% python3 -q
>>> import numpy as np
>>> from numpy import linalg as LA
>>> np.set_printoptions(precision=3, suppress=True, linewidth=140)
>>> tidy = lambda a: np.round(a, 3) + 0
>>> f = np.array([0, 0, 3, -1, -2, 5, -2, 5, 5, -5, -4])
>>> rng = np.random.default_rng(2650)
>>> arr = np.outer(rng.normal(size=30), f) + 0.02 * rng.normal(size=(30, 11))
>>> tidy(arr)
array([[ -0.009,   0.007,   0.406,  -0.113,  -0.251,   0.684,  -0.281,   0.692,   0.681,  -0.678,  -0.563],
       [  0.025,  -0.006,  -5.121,   1.726,   3.418,  -8.571,   3.39 ,  -8.563,  -8.512,   8.578,   6.818],
       [ -0.025,  -0.012,   3.285,  -1.085,  -2.224,   5.541,  -2.229,   5.541,   5.535,  -5.53 ,  -4.412],
       [ -0.043,   0.009,   0.397,  -0.119,  -0.248,   0.638,  -0.235,   0.601,   0.618,  -0.625,  -0.486],
       [  0.009,  -0.017,   1.132,  -0.405,  -0.76 ,   1.95 ,  -0.783,   1.935,   1.947,  -1.946,  -1.51 ],
       [  0.014,  -0.013,  -3.06 ,   0.987,   2.071,  -5.083,   2.046,  -5.073,  -5.117,   5.148,   4.083],
       [  0.003,   0.034,   2.562,  -0.873,  -1.695,   4.307,  -1.718,   4.304,   4.298,  -4.288,  -3.398],
       [ -0.016,   0.003,   4.239,  -1.428,  -2.811,   7.057,  -2.823,   7.054,   7.096,  -7.113,  -5.645],
       [  0.025,   0.   ,  -0.091,   0.048,   0.115,  -0.248,   0.091,  -0.271,  -0.244,   0.233,   0.204],
       [ -0.019,   0.008,  -3.793,   1.234,   2.546,  -6.339,   2.528,  -6.324,  -6.327,   6.336,   5.057],
       [  0.006,   0.011,   0.853,  -0.27 ,  -0.555,   1.45 ,  -0.578,   1.437,   1.406,  -1.42 ,  -1.146],
       [ -0.013,  -0.003,  -4.651,   1.566,   3.094,  -7.733,   3.105,  -7.735,  -7.774,   7.749,   6.196],
       [  0.016,  -0.008,  -5.241,   1.741,   3.51 ,  -8.743,   3.475,  -8.76 ,  -8.735,   8.696,   6.986],
       [ -0.011,   0.037,   0.414,  -0.151,  -0.278,   0.715,  -0.291,   0.704,   0.725,  -0.7  ,  -0.558],
       [ -0.011,  -0.012,  -0.891,   0.256,   0.572,  -1.482,   0.643,  -1.485,  -1.439,   1.425,   1.188],
       [  0.007,  -0.004,  -0.026,  -0.028,   0.024,  -0.048,  -0.017,  -0.049,  -0.043,   0.034,   0.068],
       [ -0.019,  -0.015,   7.204,  -2.38 ,  -4.81 ,  11.95 ,  -4.823,  11.949,  11.981, -11.962,  -9.574],
       [  0.007,   0.006,   2.705,  -0.913,  -1.817,   4.539,  -1.816,   4.511,   4.523,  -4.486,  -3.593],
       [  0.018,  -0.006,  -1.86 ,   0.6  ,   1.248,  -3.071,   1.226,  -3.08 ,  -3.121,   3.099,   2.444],
       [ -0.06 ,   0.012,   2.007,  -0.692,  -1.342,   3.337,  -1.348,   3.339,   3.326,  -3.388,  -2.705],
       [  0.036,  -0.004,   2.752,  -0.95 ,  -1.826,   4.639,  -1.814,   4.629,   4.605,  -4.645,  -3.708],
       [ -0.039,   0.024,   4.799,  -1.612,  -3.149,   7.961,  -3.177,   7.956,   7.945,  -7.962,  -6.381],
       [ -0.003,   0.023,   5.578,  -1.848,  -3.721,   9.352,  -3.766,   9.373,   9.339,  -9.352,  -7.492],
       [  0.018,   0.026,   2.035,  -0.686,  -1.353,   3.357,  -1.363,   3.376,   3.37 ,  -3.388,  -2.68 ],
       [ -0.005,   0.031,   3.015,  -1.03 ,  -1.99 ,   4.986,  -1.971,   4.985,   5.012,  -4.994,  -3.963],
       [  0.032,  -0.022,  -4.881,   1.611,   3.251,  -8.114,   3.261,  -8.147,  -8.131,   8.137,   6.489],
       [  0.021,   0.027,   2.645,  -0.91 ,  -1.738,   4.433,  -1.772,   4.458,   4.415,  -4.435,  -3.543],
       [  0.043,   0.015,  -1.053,   0.369,   0.726,  -1.809,   0.728,  -1.826,  -1.809,   1.809,   1.447],
       [ -0.001,  -0.018,   0.219,  -0.074,  -0.123,   0.348,  -0.134,   0.318,   0.382,  -0.356,  -0.289],
       [  0.012,   0.039,   1.031,  -0.37 ,  -0.69 ,   1.783,  -0.749,   1.808,   1.741,  -1.784,  -1.474]])
>>> Ac = arr - arr.mean(axis=0)
>>> left, sig, Vh = LA.svd(Ac, full_matrices=False)
>>> (np.sign(left[:, 0]) == np.sign(left[0, 0])).astype(int)
array([1, 1, 0, 1, 0, 1, 0, 0, 1, 1, 0, 1, 1, 1, 1, 1, 0, 0, 1, 0, 0, 0, 0, 0, 0, 1, 0, 1, 1, 0])
>>> LA.matrix_rank(Ac)
np.int64(11)
>>> np.abs(Vh[0]).argmax()
np.int64(9)
>>> tidy(Ac.mean(axis=0))
array([0., 0., 0., 0., 0., 0., 0., 0., 0., 0., 0.])
>>> tidy(sig)
array([67.236,  0.165,  0.133,  0.127,  0.106,  0.102,  0.091,  0.075,  0.073,  0.061,  0.044])
>>> tidy(sig ** 2 / (sig ** 2).sum())
array([1., 0., 0., 0., 0., 0., 0., 0., 0., 0., 0.])
>>> np.searchsorted(np.cumsum(sig ** 2) / (sig ** 2).sum(), 0.9) + 1
np.int64(1)
